$ python3 -q
>>> import numpy as np
>>> np.set_printoptions(precision=3, suppress=True, linewidth=160, legacy="1.25")
>>> M = np.loadtxt("layer16.csv", delimiter=",")
>>> M
array([[ -0.4,  -0.4,  -0.8,   1.8,  -0.1,  -0.3,  -1.1,  -0.3,  -1. ,   0.8,  -0.4,  -0.7],
       [ -0.4,  -0.3,   0.4,  -1.3,   0. ,  -0.4,  -0.1,  -0.2,  -0.7,   1.4,  -0.6,   0.2],
       [  0.4,   0.3,  -1. ,  -0.1,   1.5,   1.7,   2. ,   0.6,  -0.1,  -1.9,  -0.4,  -0.3],
       [ -0.7,  -1.1,   1. ,  -1.6,  -0.1,  -1.3,   0.9,  -0.1,  -0.3,  -0.7,  -0.4,  -0.4],
       [ -0.3,   0.2,   0.6,   0.2,   0.3,   0.2,  -1. ,   1.2,  -1. ,   0.2,   1.1,   0.7],
       [ -1.6,  -0.2,   0.4,  -0.3,  -1.1,  -1.5,  -0.7,   0.7,  -0.3,   0.5,  -0.9,  -1. ],
       [  1.7,  -0.9,   0.4,  -0.8,   0.1,   0.8,  -1.5,  -0.3,   0.6,   1.2,   0.8,  -0.5],
       [ -0.3,  -2.2,  -0.9,  -2. ,   0.2,   0.9,   1. ,  -1.1,   0.6,   1.4,  -1.6,   1.7],
       [  1.5,   0.7,  -1.6,   1.7,  -0.9,  -0.5,   0. ,   1.7,  -0.1,   0. ,   0.7,   1.2],
       [-38. ,  26. , -40. ,  -8. ,  -6. ,  12. ,  -2. , -14. ,  18. , -38. ,  -8. , -12. ]])
>>> other = M / np.linalg.norm(M, axis=1, keepdims=True)
>>> G = other @ other.T
>>> np.round(np.degrees(np.arccos(np.clip(G[5, 2], -1, 1))), 3)
123.639
>>> np.argwhere(np.triu(np.abs(G) > 0.95, 1))
array([], shape=(0, 2), dtype=int64)
>>> (np.abs(G) > 0.9).astype(int)
array([[1, 0, 0, 0, 0, 0, 0, 0, 0, 0],
       [0, 1, 0, 0, 0, 0, 0, 0, 0, 0],
       [0, 0, 1, 0, 0, 0, 0, 0, 0, 0],
       [0, 0, 0, 1, 0, 0, 0, 0, 0, 0],
       [0, 0, 0, 0, 1, 0, 0, 0, 0, 0],
       [0, 0, 0, 0, 0, 1, 0, 0, 0, 0],
       [0, 0, 0, 0, 0, 0, 1, 0, 0, 0],
       [0, 0, 0, 0, 0, 0, 0, 1, 0, 0],
       [0, 0, 0, 0, 0, 0, 0, 0, 1, 0],
       [0, 0, 0, 0, 0, 0, 0, 0, 0, 1]])
>>> (G - 2 * np.eye(10)).round(6).argmax(axis=1)
array([5, 7, 9, 5, 8, 3, 1, 1, 4, 2])
>>> np.linalg.norm(other, axis=1)
array([1., 1., 1., 1., 1., 1., 1., 1., 1., 1.])
>>> x0 = np.array([2, 1, -1, 0, 0, -1, 1, -2, -1, 2, -2, 0])
>>> a = np.maximum(M @ x0, 0)
>>> a
array([2.8, 3.9, 0. , 0. , 0. , 0. , 0.6, 5.8, 1.1, 0. ])
>>> print(np.maximum(M @ (3 * x0), 0))
[ 8.4 11.7  0.   0.   0.   0.   1.8 17.4  3.3  0. ]
>>> M.T @ a
array([ -1.75, -14.82,  -7.42, -10.24,  -0.05,   2.75,   1.43,  -6.31,  -1.8 ,  16.54, -11.49,   9.7 ])
>>> print(M * (a > 1e-9)[:, None])
[[-0.4 -0.4 -0.8  1.8 -0.1 -0.3 -1.1 -0.3 -1.   0.8 -0.4 -0.7]
 [-0.4 -0.3  0.4 -1.3  0.  -0.4 -0.1 -0.2 -0.7  1.4 -0.6  0.2]
 [ 0.   0.  -0.  -0.   0.   0.   0.   0.  -0.  -0.  -0.  -0. ]
 [-0.  -0.   0.  -0.  -0.  -0.   0.  -0.  -0.  -0.  -0.  -0. ]
 [-0.   0.   0.   0.   0.   0.  -0.   0.  -0.   0.   0.   0. ]
 [-0.  -0.   0.  -0.  -0.  -0.  -0.   0.  -0.   0.  -0.  -0. ]
 [ 1.7 -0.9  0.4 -0.8  0.1  0.8 -1.5 -0.3  0.6  1.2  0.8 -0.5]
 [-0.3 -2.2 -0.9 -2.   0.2  0.9  1.  -1.1  0.6  1.4 -1.6  1.7]
 [ 1.5  0.7 -1.6  1.7 -0.9 -0.5  0.   1.7 -0.1  0.   0.7  1.2]
 [-0.   0.  -0.  -0.  -0.   0.  -0.  -0.   0.  -0.  -0.  -0. ]]
>>> np.linalg.matrix_rank(M, rtol=0.1)
1
>>> round(float(np.linalg.norm(M, 2) / np.linalg.norm(M)), 3)
0.993
>>> def softmax(z):
...     e = np.exp(z - z.max(axis=-1, keepdims=True))
...     return e / e.sum(axis=-1, keepdims=True)
... 
>>> np.round(softmax(10 * M[2]), 3) + 0
array([0.   , 0.   , 0.   , 0.   , 0.006, 0.047, 0.946, 0.   , 0.   , 0.   , 0.   , 0.   ])
>>> softmax(M[2])
array([0.058, 0.052, 0.014, 0.035, 0.174, 0.213, 0.287, 0.071, 0.035, 0.006, 0.026, 0.029])
>>> scores = M @ M.T / np.sqrt(12)
>>> softmax(scores).round(6).argmax(axis=1)
array([0, 7, 9, 3, 4, 9, 6, 7, 8, 9])
>>> M.reshape(2, -1)
array([[ -0.4,  -0.4,  -0.8,   1.8,  -0.1,  -0.3,  -1.1,  -0.3,  -1. ,   0.8,  -0.4,  -0.7,  -0.4,  -0.3,   0.4,  -1.3,   0. ,  -0.4,  -0.1,  -0.2,  -0.7,
          1.4,  -0.6,   0.2,   0.4,   0.3,  -1. ,  -0.1,   1.5,   1.7,   2. ,   0.6,  -0.1,  -1.9,  -0.4,  -0.3,  -0.7,  -1.1,   1. ,  -1.6,  -0.1,  -1.3,
          0.9,  -0.1,  -0.3,  -0.7,  -0.4,  -0.4,  -0.3,   0.2,   0.6,   0.2,   0.3,   0.2,  -1. ,   1.2,  -1. ,   0.2,   1.1,   0.7],
       [ -1.6,  -0.2,   0.4,  -0.3,  -1.1,  -1.5,  -0.7,   0.7,  -0.3,   0.5,  -0.9,  -1. ,   1.7,  -0.9,   0.4,  -0.8,   0.1,   0.8,  -1.5,  -0.3,   0.6,
          1.2,   0.8,  -0.5,  -0.3,  -2.2,  -0.9,  -2. ,   0.2,   0.9,   1. ,  -1.1,   0.6,   1.4,  -1.6,   1.7,   1.5,   0.7,  -1.6,   1.7,  -0.9,  -0.5,
          0. ,   1.7,  -0.1,   0. ,   0.7,   1.2, -38. ,  26. , -40. ,  -8. ,  -6. ,  12. ,  -2. , -14. ,  18. , -38. ,  -8. , -12. ]])
>>> T = M.reshape(10, 2, -1)
>>> np.einsum("ihd,jhd->hij", T, T).shape
(2, 10, 10)
